$ python3 -q
>>> import numpy as np
>>> from numpy import linalg as LA
>>> np.set_printoptions(precision=4, suppress=True, linewidth=140)
>>> rng = np.random.default_rng(9450)
>>> A = rng.normal(size=(23, 4)) + 5 * np.array([2, 0, 3, 3])
>>> A
array([[ 8.413 ,  0.2842, 16.2769, 14.1376],
       [10.046 , -1.4534, 15.3112, 14.2802],
       [ 9.1594, -0.5412, 14.7807, 15.7899],
       [ 9.7387,  0.1298, 14.0048, 14.5316],
       [11.4855, -1.0471, 15.0104, 15.1654],
       [ 9.9147, -0.5543, 14.2325, 15.5091],
       [ 9.8627,  0.0438, 16.803 , 14.1421],
       [ 9.3012, -0.2563, 14.1041, 14.2185],
       [10.125 , -0.7463, 15.5304, 15.1879],
       [10.9282, -2.0773, 14.743 , 15.2901],
       [ 7.7101, -0.3119, 16.0024, 14.416 ],
       [10.3202, -0.1661, 15.1253, 13.2846],
       [ 7.8291,  1.0976, 17.4857, 13.821 ],
       [ 9.955 , -0.8782, 15.5605, 16.0469],
       [10.9039, -0.4232, 16.7335, 15.1545],
       [ 8.4417, -0.2873, 13.9608, 14.2056],
       [ 9.5119,  0.432 , 13.5188, 13.7458],
       [ 9.5943,  2.3682, 15.9845, 15.9573],
       [10.5341, -0.3114, 13.6175, 14.5755],
       [11.1709, -0.0913, 14.7115, 14.9042],
       [11.33  , -0.8487, 14.2826, 14.8439],
       [11.9718, -1.0774, 15.5848, 15.5282],
       [10.7487, -0.7173, 15.4609, 15.6928]])
>>> proj = A @ LA.solve(A.T @ A, A.T)
>>> round(np.trace(proj), 4)
np.float64(4.0)
>>> np.allclose(proj @ proj, proj)
True
>>> Xs = (A - A.mean(axis=0)) / A.std(axis=0)
>>> Xs.std(axis=0)
array([1., 1., 1., 1.])
>>> beta = LA.lstsq(np.delete(Xs, 3, axis=1), Xs[:, 3])[0]
>>> np.abs(beta).argmax()
np.int64(0)
>>> Y = np.c_[A[:, :3] @ np.array([[-9, -5, -3], [-1, -9, 5], [2, 2, -7]]), np.array([5, 0, 4, 0, 0, 4, 4, -4, -5, 0, -2, 5, 3, -2, 0, -4, -5, 1, 2, 5, 1, 0, 2])]
>>> Y
array([[ -43.4473,  -12.0687, -137.7561,    5.    ],
       [ -58.3381,   -6.5272, -144.583 ,    0.    ],
       [ -52.3322,  -11.3652, -133.649 ,    4.    ],
       [ -59.7688,  -21.8527, -126.6005,    0.    ],
       [ -72.3013,  -17.9828, -144.765 ,    0.    ],
       [ -60.2131,  -16.1197, -132.1433,    4.    ],
       [ -55.2019,  -16.1015, -146.9903,    4.    ],
       [ -55.2459,  -15.9908, -127.9135,   -4.    ],
       [ -59.3181,  -12.8477, -142.819 ,   -5.    ],
       [ -66.7908,   -6.4593, -146.3723,    0.    ],
       [ -37.0742,   -3.7385, -136.7065,   -2.    ],
       [ -62.4647,  -19.8555, -137.6682,    5.    ],
       [ -36.5879,  -14.0521, -140.3996,    3.    ],
       [ -57.5956,  -10.7502, -143.179 ,   -2.    ],
       [ -64.2449,  -17.2438, -151.9624,    0.    ],
       [ -47.7668,  -11.7011, -124.4875,   -4.    ],
       [ -59.0016,  -24.4095, -121.0078,   -5.    ],
       [ -56.7475,  -37.3164, -128.8333,    1.    ],
       [ -67.2606,  -22.6331, -128.4815,    2.    ],
       [ -71.0235,  -25.6093, -136.9499,    5.    ],
       [ -72.5565,  -20.4465, -138.2119,    1.    ],
       [ -75.499 ,  -18.9927, -150.3957,    0.    ],
       [ -65.0996,  -16.3659, -144.0592,    2.    ]])
>>> np.round(LA.norm(Y - A @ LA.lstsq(A, Y)[0], axis=0), 4) + 0
array([ 0.    ,  0.    ,  0.    , 14.0754])
>>> LA.matrix_rank(Y)
np.int64(4)
>>> Xs = A - A.mean(axis=0)
>>> evecs = LA.svd(Xs)[2][:1]
>>> Y = Xs - Xs @ evecs.T @ evecs
>>> LA.norm(Y, axis=1).round(6).argmax()
np.int64(17)
>>> round(LA.norm(Y) / LA.norm(Xs), 4)
np.float64(0.715)
>>> Y.std(axis=0)
array([0.5014, 0.6098, 0.8803, 0.6737])
>>> (Xs @ evecs.T).std(axis=0)
array([1.3305])
>>> u, v = A[7], A[15]
>>> round(u @ v, 4)
np.float64(477.4775)
>>> pr = (u @ v) / (u @ u) * u
>>> LA.matrix_rank(np.outer(u, v))
np.int64(1)
>>> pr
array([ 9.1068, -0.251 , 13.8094, 13.9214])
>>> np.round(LA.norm(u + v) ** 2 + LA.norm(u - v) ** 2, 4)
np.float64(1911.4306)
>>> v - pr
array([-0.6651, -0.0364,  0.1514,  0.2842])
>>> m1 = np.load("mat.npy")
>>> m1
array([[1, 0],
       [3, 1]])
>>> # column 0 dominates
>>> np.round(LA.det(m1.T), 4)
np.float64(1.0)
>>> np.einsum("ij,ji->", m1, m1)
np.int64(2)
>>> round(LA.eigvals(m1).sum().real, 4)
np.float64(2.0)
>>> round(LA.det(m1[::-1]), 4)
np.float64(-1.0)
>>> round(float(LA.det(2 * m1)), 4), round(float(LA.det(m1)), 4)
(4.0, 1.0)
>>> Uu, sigma, vt = LA.svd(m1)
>>> sigma
array([3.3028, 0.3028])
>>> Y = Uu[:, :1] @ np.diag(sigma[:1]) @ vt[:1]
>>> np.round(LA.norm(m1 - Y, 2), 4), round(sigma[1], 4)
(np.float64(0.3028), np.float64(0.3028))
>>> LA.matrix_rank(m1, rtol=0.05)
np.int64(2)
>>> [int(LA.matrix_rank(LA.matrix_power(m1, p))) for p in range(1, 3)]
[2, 2]
>>> np.prod(np.diag(m1)), np.round(LA.det(m1), 4)
(np.int64(1), np.float64(1.0))
>>> np.sort(LA.eigvals(m1))
array([1., 1.])
>>> m1 @ m1
array([[1, 0],
       [6, 1]])
>>> data = np.load("dump.npy")
>>> data
array([[ 3., -2.,  0.,  0.,  0.],
       [-2.,  3., -2.,  0.,  0.],
       [ 0., -2., -1., -2.,  0.],
       [ 0.,  0., -2., -1., -2.],
       [ 0.,  0.,  0., -2.,  3.]])
>>> labels = rng.permutation(5)
>>> labels
array([3, 1, 2, 4, 0])
>>> Y = data[labels][:, labels]
>>> np.sort(np.abs(LA.eigvals(Y)))
array([0.4386, 1.7449, 3.6334, 3.9342, 5.3929])
>>> round(float(LA.det(Y)), 4), np.round(LA.det(data[labels]), 4)
(59.0, np.float64(59.0))
>>> np.diag(Y)
array([-1.,  3., -1.,  3.,  3.])
>>> np.trace(Y)
np.float64(7.0)
>>> evals, evecs = LA.eigh(data)
>>> x0 = np.array([3, 0, 2, 2, 1])
>>> round(float(x0 @ data @ x0 / (x0 @ x0)), 4), round(float(evals[0]), 4), round(float(evals[-1]), 4)
(-0.1111, -3.6334, 5.3929)
>>> np.abs(data).sum(axis=1).max(), round(float(np.abs(evals).max()), 4)
(np.float64(7.0), 5.3929)
>>> (np.sign(evecs[:, -1].round(6)) == np.sign(evecs[0, -1].round(6))).astype(int)
array([1, 0, 1, 0, 1])
>>> x0 @ data @ x0
np.float64(-2.0)
>>> arr = np.loadtxt("data.csv", delimiter=",")
>>> arr
array([[ 0.476 , -0.524 , -0.1209, -0.6853,  0.1209],
       [-0.524 ,  0.476 , -0.1209, -0.6853,  0.1209],
       [-0.1209, -0.1209,  0.9721, -0.1581,  0.0279],
       [-0.6853, -0.6853, -0.1581,  0.1039,  0.1581],
       [ 0.1209,  0.1209,  0.0279,  0.1581,  0.9721]])
>>> # symmetric, so the eigenvalues are real
>>> evals, evecs = LA.eigh(arr)
>>> x0 = np.array([2, 3, 2, 2, 1])
>>> np.round(evecs * np.abs(evals) @ evecs.T, 4) + 0
array([[1., 0., 0., 0., 0.],
       [0., 1., 0., 0., 0.],
       [0., 0., 1., 0., 0.],
       [0., 0., 0., 1., 0.],
       [0., 0., 0., 0., 1.]])
>>> round(x0 @ arr @ x0 / (x0 @ x0), 4), round(evals[0], 4), round(evals[-1], 4)
(np.float64(-0.4664), np.float64(-1.0), np.float64(1.0))
>>> round(LA.eigvalsh(arr).min(), 4)
np.float64(-1.0)
>>> try:
...     LA.cholesky(arr)
... except LA.LinAlgError as e:
...     print("failed:", e)
... 
failed: Matrix is not positive definite
>>> x0 = np.array([-2, 0, 3, 4, 4])
>>> rhs = arr @ x0
>>> rhs
array([-3.5721, -1.5721,  2.6372,  1.9442,  4.3628])
>>> np.round(LA.solve(arr, rhs + arr[:, 2]), 4) + 0
array([-2.,  0.,  4.,  4.,  4.])
>>> LA.solve(arr, arr[:, 1])
array([-0.,  1.,  0., -0.,  0.])
